$ python -q
>>> import numpy as np
>>> np.set_printoptions(suppress=True, linewidth=100)
>>> arr = np.loadtxt("w.csv", delimiter=",")
>>> arr
array([[  1.221,  -2.787,   3.417],
       [  2.413,  -3.287,  -4.555],
       [ -0.368,   1.848, -36.066],
       [ -1.562,   0.588, -33.811],
       [  0.902,   3.28 ,  -4.543],
       [ -0.248,   4.612,  15.363],
       [  0.293,  -4.231,  34.685],
       [ -1.552,   6.419,  -7.718],
       [  0.611,   2.799,  12.488],
       [  0.064,  -1.442,  10.879],
       [ -2.014,   7.561,  21.354],
       [  0.729,  -2.836,  18.88 ],
       [ -0.789,   2.994, -14.396],
       [  0.005,  -6.178,  -7.   ],
       [ -1.429,   1.023,  -4.191],
       [  0.034,  -8.032,  -5.078],
       [  0.516,  -1.704, -37.987],
       [  0.24 ,  -0.302,  -3.757],
       [ -0.486,   4.81 ,   1.379],
       [ -1.149,  -2.429,  28.297],
       [  0.117,  -2.431,  -3.251],
       [ -0.15 ,  -4.816,  24.283],
       [  0.076,  -1.588,   1.785],
       [ -0.428,   9.89 ,   0.529],
       [ -0.82 ,   0.13 , -13.703],
       [  0.635,  -7.133,  41.948],
       [ -0.284,   0.513,   7.349],
       [  0.019,   2.785,  -4.568],
       [ -0.595,  -0.815,   6.338],
       [  0.095,   0.359,  -1.024],
       [ -0.13 ,  -7.366, -20.584],
       [  1.982,   8.689, -16.059],
       [ -0.671,   4.037,  20.695],
       [ -0.139,  -4.706, -10.094],
       [  0.827,  -1.936,   9.195],
       [ -1.072,  -0.397,  21.43 ],
       [ -0.116,   0.015, -17.368],
       [ -0.816,   0.382,  19.344],
       [  0.053,   3.604,  -4.813],
       [ -0.828,   7.231, -18.395],
       [  0.56 ,   0.165,  -5.372],
       [  1.007,  -2.112,  23.379],
       [  0.781,  -0.369, -23.178],
       [ -0.933,  -6.871,   5.43 ],
       [  0.032,   7.945,  11.497],
       [ -0.164,  -1.535, -55.04 ],
       [ -0.493,  -3.297,  -0.496],
       [  0.442,   1.573, -21.062]])
>>> Xc = arr - arr.mean(axis=0)
>>> V = np.linalg.svd(Xc)[2][:2]
>>> other = Xc - Xc @ V.T @ V
>>> round(float(np.linalg.norm(other) / np.linalg.norm(Xc)), 3)
0.042
>>> np.round((Xc @ V.T).std(axis=0), 3)
array([19.277,  4.283])
>>> np.round(other.std(axis=0), 3)
array([0.837, 0.035, 0.002])
>>> cent = arr[[4, 36]].astype(float)
>>> for _ in range(6):
...     idx = np.linalg.norm(arr[:, None] - cent, axis=-1).argmin(axis=1)
...     cent = np.array([arr[idx == j].mean(axis=0) for j in range(2)])
... 
>>> idx
array([0, 0, 1, 1, 0, 0, 0, 0, 0, 0, 0, 0, 1, 0, 0, 0, 1, 0, 0, 0, 0, 0, 0, 0, 1, 0, 0, 0, 0, 0, 1,
       1, 0, 1, 0, 0, 1, 0, 0, 1, 0, 0, 1, 0, 0, 1, 0, 1])
>>> cent.round(3)
array([[ -0.068,  -0.078,   8.102],
       [ -0.092,   0.568, -24.442]])
>>> np.abs(cent[1] - cent[0]).argmax()
np.int64(2)
>>> np.round(cent[1] - cent[0], 3)
array([ -0.024,   0.646, -32.544])
>>> th = np.radians(90)
>>> r_ = np.eye(3)
>>> r_[2, 2] = r_[0, 0] = np.cos(th)
>>> r_[2, 0], r_[0, 2] = -np.sin(th), np.sin(th)
>>> r_.round(3) + 0
array([[ 0.,  0.,  1.],
       [ 0.,  1.,  0.],
       [-1.,  0.,  0.]])
>>> other = cent @ r_.T
>>> np.round(np.abs(other - cent).max(axis=0), 3)
array([24.35 ,  0.   , 24.534])
>>> np.allclose(cent @ cent.T, other @ other.T)
True
>>> np.allclose(np.linalg.norm(cent, axis=1), np.linalg.norm(other, axis=1))
True
>>> round(np.linalg.det(r_), 3), np.trace(r_)
(np.float64(1.0), np.float64(1.0))
>>> F = np.load("data.npy")
>>> F.round(3)
array([[ 15.065,   2.766,   5.888,   1.178,  -3.924,   5.934,  -4.644,  16.546,   1.492,   0.108,
          4.971,   6.888,   1.361,   8.533],
       [ 17.85 ,  12.287,   1.558,   1.606,   4.906,  -1.235,  -8.174,  12.214,   5.903,   5.246,
         -2.216,   2.558,  -2.88 ,  12.117],
       [ 19.511,   6.379,   4.845,  -1.363,  -1.992,   2.7  ,  -8.516,  17.029,   4.612,   3.406,
          2.488,   5.845,  -1.914,  10.15 ],
       [  7.868,   1.86 ,   5.429,   7.074,  -0.695,   7.363,   1.379,   8.515,   2.986,   1.006,
          4.631,   6.429,   2.177,   7.818],
       [ 11.379,   8.93 ,   2.003,   5.707,   3.725,   2.221,  -2.987,  11.577,   0.482,  -0.045,
          0.086,   3.003,   2.248,  10.39 ],
       [  2.946,  -3.489,   8.166,  10.538,  -1.302,  11.132,   7.154,  -1.5  ,  11.383,   7.254,
          7.103,   9.166,  -1.354,   5.934],
       [ 10.92 ,  10.346,   2.216,   7.624,   8.73 ,   0.419,  -1.413,  -1.281,  14.648,  12.182,
         -2.54 ,   3.216,  -6.485,  11.291],
       [  2.213,  -3.11 ,   7.07 ,  10.344,  -3.139,  11.637,   6.539,   6.711,   0.59 ,  -1.901,
          7.897,   8.07 ,   5.411,   5.681],
       [ -5.349,  -5.031,   7.252,  16.468,  -0.193,  13.677,  13.263,  -3.11 ,   4.214,   0.659,
          8.035,   8.252,   5.097,   4.662],
       [  9.005,  10.772,   1.533,   9.123,   9.556,   0.518,  -0.231,  -1.271,  12.21 ,  10.099,
         -2.818,   2.533,  -4.588,  11.241],
       [  8.496,  -2.145,   8.497,   6.518,  -2.116,   9.312,   2.845,   0.779,  14.618,  10.381,
          6.415,   9.497,  -4.74 ,   6.844],
       [ 11.85 ,  12.037,   1.039,   6.797,   8.52 ,  -0.504,  -3.059,   3.818,   8.959,   7.604,
         -3.068,   2.039,  -3.36 ,  11.752],
       [  8.446,   5.988,   3.651,   8.002,   4.09 ,   4.17 ,   0.62 ,   3.811,   7.521,   5.443,
          1.158,   4.651,  -1.13 ,   9.415],
       [ 11.115,  -4.467,  10.173,   3.825,  -5.528,  10.528,   1.294,   3.479,  15.456,  10.871,
          8.351,  11.173,  -5.638,   6.236],
       [ 11.435,  13.516,  -0.266,   6.989,   8.662,  -1.076,  -3.663,   8.17 ,   2.669,   2.439,
         -3.534,   0.734,   0.461,  12.038],
       [ 25.925,  22.822,  -2.485,  -2.061,  12.14 ,  -9.809, -16.006,  12.118,  11.053,  11.335,
         -9.609,  -1.485,  -8.884,  16.405],
       [ -4.234, -18.352,  13.877,  11.505, -15.699,  23.223,  13.999,   9.795,  -4.221,  -8.282,
         18.927,  14.877,  11.274,  -0.111],
       [ 15.577,   0.817,   7.486,   0.821,  -4.477,   6.793,  -3.987,  12.125,   8.176,   5.548,
          5.754,   8.486,  -2.682,   8.104],
       [ 16.809,   6.503,   4.709,   1.289,   0.6  ,   2.674,  -5.938,  10.587,   9.056,   7.109,
          1.599,   5.709,  -4.038,  10.163],
       [ 10.917,  -2.364,   8.579,   4.004,  -4.862,   9.492,   0.416,   7.707,   9.306,   5.916,
          7.435,   9.579,  -2.01 ,   6.754],
       [  5.468,   0.066,   6.113,   8.718,  -0.916,   8.827,   3.732,   5.848,   4.099,   1.627,
          5.555,   7.113,   2.211,   7.086],
       [ -0.745,  -1.871,   6.014,  13.157,  -0.288,  11.127,   8.696,   2.971,   1.048,  -1.446,
          6.582,   7.014,   5.692,   5.937],
       [ -3.388,   2.772,   3.214,  16.581,   5.76 ,   8.22 ,   9.993,  -1.887,   1.771,  -0.295,
          2.759,   4.214,   5.418,   7.39 ],
       [  3.232,  -7.636,  10.255,   9.086,  -5.977,  14.079,   7.483,   2.034,   9.261,   4.898,
         10.431,  11.255,   0.273,   4.46 ],
       [ 13.24 ,  10.995,   2.234,   5.88 ,   8.228,  -0.337,  -3.338,   0.504,  14.974,  12.628,
         -2.781,   3.234,  -7.278,  11.669],
       [ 15.669,   6.55 ,   5.244,   3.081,   3.625,   2.162,  -4.006,   1.078,  19.014,  15.547,
          0.358,   6.244,  -9.901,  10.419],
       [  5.946,  -0.313,   6.94 ,   8.86 ,   0.293,   8.552,   4.218,   0.049,  11.721,   8.076,
          5.071,   7.94 ,  -2.547,   7.224],
       [  7.027,  10.372,   0.845,   9.972,   8.188,   1.565,   0.535,   3.975,   3.813,   2.833,
         -1.853,   1.845,   1.063,  10.718],
       [-10.494,  -6.867,   6.313,  18.966,  -3.116,  16.58 ,  16.018,   5.88 , -11.749, -13.349,
         10.504,   7.313,  16.259,   3.21 ],
       [  2.691,   2.015,   4.67 ,  11.515,   2.406,   7.838,   5.559,   2.46 ,   4.05 ,   1.753,
          3.791,   5.67 ,   2.695,   7.581],
       [  0.364,   9.054,   0.631,  15.26 ,  10.569,   3.255,   6.139,  -2.791,   4.602,   3.095,
         -1.749,   1.631,   2.229,   9.873],
       [  7.17 ,   6.901,   3.12 ,   9.453,   6.098,   3.582,   1.659,   0.618,   9.44 ,   7.155,
          0.126,   4.12 ,  -2.102,   9.709],
       [ 11.722,  -0.377,   7.504,   3.674,  -3.803,   8.142,  -0.789,   9.366,   7.439,   4.625,
          6.261,   8.504,  -1.233,   7.429],
       [ 10.273,  22.876,  -5.193,  10.543,  19.041,  -7.55 ,  -4.191,   1.234,   5.614,   6.171,
        -10.911,  -4.193,  -1.959,  15.275],
       [ 10.937,   6.11 ,   3.489,   5.43 ,   1.396,   4.17 ,  -2.033,  11.535,   1.202,   0.17 ,
          2.043,   4.489,   2.172,   9.415],
       [  8.571,   7.341,   2.531,   7.757,   3.956,   3.584,  -0.332,   8.291,   1.767,   0.736,
          0.792,   3.531,   2.251,   9.708],
       [  6.102,   2.828,   4.829,   8.984,   1.728,   6.771,   2.842,   4.446,   5.347,   3.084,
          3.453,   5.829,   1.04 ,   8.114],
       [ -7.415,   2.497,   2.507,  19.564,   6.716,   9.14 ,  12.852,  -2.692,  -1.883,  -3.58 ,
          2.879,   3.507,   8.612,   6.93 ],
       [  3.316,   5.902,   2.668,  11.935,   5.755,   5.111,   4.297,   2.018,   3.672,   1.979,
          1.031,   3.668,   2.42 ,   8.944],
       [  4.026,   0.663,   5.752,  10.259,   0.959,   8.455,   4.998,   2.299,   6.379,   3.597,
          4.698,   6.752,   1.084,   7.273],
       [ 11.436,  12.847,   1.168,   8.054,  11.558,  -1.541,  -1.998,  -4.022,  17.461,  14.932,
         -4.632,   2.168,  -8.567,  12.27 ],
       [ -3.68 ,   0.406,   4.387,  16.184,   3.482,   9.919,  10.607,  -0.852,   1.194,  -1.116,
          4.536,   5.387,   6.061,   6.541]])
>>> # rows and columns are dependent
>>> np.argsort(-np.linalg.norm(F, axis=0).round(6), kind="stable")[:3]
array([ 0,  3, 13])
>>> left, sv, vt = np.linalg.svd(F)
>>> V = vt[:(sv > 1e-8).sum()]
>>> rng = np.random.default_rng(7770)
>>> vec = F[9] + -3 * F[18] + rng.integers(2) * np.eye(14)[7]
>>> vec.round(3)
array([-41.423,  -8.738, -12.593,   5.255,   7.755,  -7.505,  17.582, -32.032, -14.957, -11.227,
        -7.616, -14.593,   7.525, -19.248])
>>> round(float(np.linalg.norm(vec - V.T @ V @ vec)), 3)
0.723
>>> np.round(np.diag(V.T @ V), 3)
array([0.397, 0.341, 0.123, 0.455, 0.288, 0.245, 0.236, 0.478, 0.407, 0.28 , 0.159, 0.147, 0.2  ,
       0.244])
>>> np.linalg.matrix_rank(np.vstack([F, vec]))
np.int64(5)
>>> other = np.array([[2, 3, 0, 1, 2],
...     [-1, -1, 3, -3, -1],
...     [3, 3, 2, -3, 2],
...     [0, -1, 0, 0, -1],
...     [2, 0, 0, -2, 2]])
>>> data = np.triu(other, 1)
>>> data
array([[ 0,  3,  0,  1,  2],
       [ 0,  0,  3, -3, -1],
       [ 0,  0,  0, -3,  2],
       [ 0,  0,  0,  0, -1],
       [ 0,  0,  0,  0,  0]])
>>> np.linalg.lstsq(data[:-1].T, data[-1])[2]
np.int32(4)
>>> np.allclose(data[:-1].T @ np.linalg.lstsq(data[:-1].T, data[-1])[0], data[-1])
True
>>> np.unique(data.round(6), axis=0).shape
(5, 5)
